% ipython --no-banner

In [1]: import numpy as np

In [2]: import numpy.linalg as la

In [3]: np.set_printoptions(precision=2, suppress=True, linewidth=100)

In [4]: def tidy(a):
   ...:     return np.round(a, 2) + 0
   ...: 

In [5]: mat = np.load("mat.npy")

In [6]: mat
Out[6]: 
array([[ 3,  4,  4,  5,  1,  2],
       [-3, -2, -2, -1, -5, -4],
       [-1,  0,  0,  1, -3, -2],
       [ 0,  1,  1,  2, -2, -1],
       [ 3,  4,  4,  5,  1,  2],
       [ 2,  3,  3,  4,  0,  1],
       [-3, -2, -2, -1, -5, -4],
       [-3, -2, -2, -1, -5, -4],
       [-2, -1, -1,  0, -4, -3],
       [-3, -2, -2, -1, -5, -4]])

In [7]: left, sig, vt = la.svd(mat)

In [8]: tidy(sig)
Out[8]: array([19.3 , 10.07,  0.  ,  0.  ,  0.  ,  0.  ])

In [9]: np.argmax(sig[:-1] / (sig[1:] + 1e-6)) + 1
Out[9]: np.int64(2)

In [10]: A2 = left[:, :2] @ np.diag(sig[:2]) @ vt[:2]

In [11]: la.matrix_rank(mat, rtol=0.05)
Out[11]: np.int64(2)

In [12]: tidy(la.norm(mat - A2, 2)), tidy(sig[2])
Out[12]: (np.float64(0.0), np.float64(0.0))

In [13]: la.matrix_rank(A2)
Out[13]: np.int64(2)

In [14]: tidy(A2)
Out[14]: 
array([[ 3.,  4.,  4.,  5.,  1.,  2.],
       [-3., -2., -2., -1., -5., -4.],
       [-1.,  0.,  0.,  1., -3., -2.],
       [ 0.,  1.,  1.,  2., -2., -1.],
       [ 3.,  4.,  4.,  5.,  1.,  2.],
       [ 2.,  3.,  3.,  4.,  0.,  1.],
       [-3., -2., -2., -1., -5., -4.],
       [-3., -2., -2., -1., -5., -4.],
       [-2., -1., -1.,  0., -4., -3.],
       [-3., -2., -2., -1., -5., -4.]])

In [15]: tidy(la.norm(mat - A2) / la.norm(mat))
Out[15]: np.float64(0.0)

In [16]: [round(float(x), 2) for x in la.svd(mat, compute_uv=False)[:3]]
Out[16]: [19.3, 10.07, 0.0]

In [17]: la.matrix_rank(mat, rtol=0.1)
Out[17]: np.int64(2)

In [18]: np.argsort(-la.norm(mat, axis=0).round(6), kind="stable")[:3]
Out[18]: array([4, 5, 3])

In [19]: m1 = np.loadtxt("m.csv", delimiter=",")

In [20]: tidy(m1)
Out[20]: 
array([[ 0.39,  0.03, -0.41,  0.16, -0.2 , -0.01],
       [ 0.03,  0.91, -0.13, -0.05,  0.25,  0.01],
       [-0.41, -0.13,  0.49,  0.03,  0.25,  0.01],
       [ 0.16, -0.05,  0.03,  0.93,  0.18,  0.01],
       [-0.2 ,  0.25,  0.25,  0.18,  0.28, -0.03],
       [-0.01,  0.01,  0.01,  0.01, -0.03,  1.  ]])

In [21]: tidy(la.norm(m1, 2) / la.norm(m1))
Out[21]: np.float64(0.5)

In [22]: [round(float(x), 2) for x in la.svd(m1, compute_uv=False)[:3]]
Out[22]: [1.0, 1.0, 1.0]

In [23]: np.argsort(-la.norm(m1, axis=0).round(6), kind="stable")[:3]
Out[23]: array([5, 3, 1])

In [24]: def softmax(z):
    ...:     e = np.exp(z - z.max(axis=-1, keepdims=True))
    ...:     return e / e.sum(axis=-1, keepdims=True)
    ...: 

In [25]: tidy(softmax(m1[5]))
Out[25]: array([0.13, 0.13, 0.13, 0.13, 0.13, 0.35])

In [26]: S = m1 @ m1.T / np.sqrt(6)

In [27]: softmax(S).round(6).argmax(axis=1)
Out[27]: array([0, 1, 2, 3, 4, 5])

In [28]: tidy(softmax(S + np.triu(np.full(S.shape, -np.inf), 1)))
Out[28]: 
array([[1.  , 0.  , 0.  , 0.  , 0.  , 0.  ],
       [0.41, 0.59, 0.  , 0.  , 0.  , 0.  ],
       [0.28, 0.31, 0.4 , 0.  , 0.  , 0.  ],
       [0.24, 0.22, 0.22, 0.32, 0.  , 0.  ],
       [0.17, 0.21, 0.21, 0.2 , 0.21, 0.  ],
       [0.15, 0.15, 0.15, 0.15, 0.15, 0.23]])

In [29]: tidy(softmax(S))
Out[29]: 
array([[0.2 , 0.17, 0.14, 0.18, 0.15, 0.17],
       [0.16, 0.22, 0.15, 0.15, 0.17, 0.15],
       [0.14, 0.15, 0.2 , 0.17, 0.18, 0.16],
       [0.16, 0.15, 0.15, 0.22, 0.16, 0.15],
       [0.15, 0.18, 0.18, 0.17, 0.18, 0.16],
       [0.15, 0.15, 0.15, 0.15, 0.15, 0.23]])

In [30]: x = np.array([1, 2, 1, 1, 1, 2])

In [31]: tidy(m1 @ x)
Out[31]: array([-0.03,  1.93,  0.12,  1.22,  0.96,  1.99])

In [32]: tidy(m1 @ np.eye(6)[5])
Out[32]: array([-0.01,  0.01,  0.01,  0.01, -0.03,  1.  ])

In [33]: tidy((m1 * x).sum(axis=1))
Out[33]: array([-0.03,  1.93,  0.12,  1.22,  0.96,  1.99])

In [34]: tidy(np.einsum("ij,j->i", m1, x))
Out[34]: array([-0.03,  1.93,  0.12,  1.22,  0.96,  1.99])

In [35]: tidy(m1 * x)
Out[35]: 
array([[ 0.39,  0.05, -0.41,  0.16, -0.2 , -0.02],
       [ 0.03,  1.82, -0.13, -0.05,  0.25,  0.02],
       [-0.41, -0.25,  0.49,  0.03,  0.25,  0.01],
       [ 0.16, -0.11,  0.03,  0.93,  0.18,  0.01],
       [-0.2 ,  0.5 ,  0.25,  0.18,  0.28, -0.05],
       [-0.01,  0.02,  0.01,  0.01, -0.03,  2.  ]])

In [36]: tidy(np.trace(la.pinv(m1) @ m1))
Out[36]: np.float64(4.0)

In [37]: np.abs(np.diag(la.qr(m1)[1])) > 1e-9
Out[37]: array([ True,  True,  True,  True, False, False])

In [38]: x = np.array([2, 0, 0, 2, 3, 2])

In [39]: tidy(np.eye(6) - m1)
Out[39]: 
array([[ 0.61, -0.03,  0.41, -0.16,  0.2 ,  0.01],
       [-0.03,  0.09,  0.13,  0.05, -0.25, -0.01],
       [ 0.41,  0.13,  0.51, -0.03, -0.25, -0.01],
       [-0.16,  0.05, -0.03,  0.07, -0.18, -0.01],
       [ 0.2 , -0.25, -0.25, -0.18,  0.72,  0.03],
       [ 0.01, -0.01, -0.01, -0.01,  0.03,  0.  ]])

In [40]: tidy(m1 @ m1 @ x)
Out[40]: array([0.48, 0.71, 0.02, 2.75, 0.74, 1.91])

In [41]: tidy((x - m1 @ x) @ (m1 @ x))
Out[41]: np.float64(0.0)

In [42]: tidy(m1 @ x)
Out[42]: array([0.48, 0.71, 0.02, 2.75, 0.74, 1.91])

In [43]: tidy(np.trace(m1))
Out[43]: np.float64(4.0)

In [44]: tidy(la.eigvalsh(2 * m1 - np.eye(6)))
Out[44]: array([-1., -1.,  1.,  1.,  1.,  1.])

In [45]: F = np.loadtxt("case7.csv", delimiter=",")

In [46]: tidy(F)
Out[46]: 
array([[ 0.97,  0.1 , -0.1 ,  0.1 ,  0.03, -0.16,  0.1 ],
       [ 0.1 ,  0.71,  0.29, -0.29, -0.1 ,  0.48, -0.29],
       [-0.1 ,  0.29,  0.71,  0.29,  0.1 , -0.48,  0.29],
       [ 0.1 , -0.29,  0.29,  0.71, -0.1 ,  0.48, -0.29],
       [ 0.03, -0.1 ,  0.1 , -0.1 ,  0.97,  0.16, -0.1 ],
       [-0.16,  0.48, -0.48,  0.48,  0.16,  0.21,  0.48],
       [ 0.1 , -0.29,  0.29, -0.29, -0.1 ,  0.48,  0.71]])

In [47]: rng = np.random.default_rng(689)

In [48]: labels = rng.permutation(7)

In [49]: labels
Out[49]: array([4, 3, 1, 6, 2, 0, 5])

In [50]: A2 = F[labels][:, labels]

In [51]: tidy(la.det(A2)), tidy(la.det(F[labels]))
Out[51]: (np.float64(-1.0), np.float64(-1.0))

In [52]: np.allclose(A2, F)
Out[52]: False

In [53]: tidy(np.sort(np.abs(la.eigvals(A2))))
Out[53]: array([1., 1., 1., 1., 1., 1., 1.])

In [54]: tidy(A2)
Out[54]: 
array([[ 0.97, -0.1 , -0.1 , -0.1 ,  0.1 ,  0.03,  0.16],
       [-0.1 ,  0.71, -0.29, -0.29,  0.29,  0.1 ,  0.48],
       [-0.1 , -0.29,  0.71, -0.29,  0.29,  0.1 ,  0.48],
       [-0.1 , -0.29, -0.29,  0.71,  0.29,  0.1 ,  0.48],
       [ 0.1 ,  0.29,  0.29,  0.29,  0.71, -0.1 , -0.48],
       [ 0.03,  0.1 ,  0.1 ,  0.1 , -0.1 ,  0.97, -0.16],
       [ 0.16,  0.48,  0.48,  0.48, -0.48, -0.16,  0.21]])
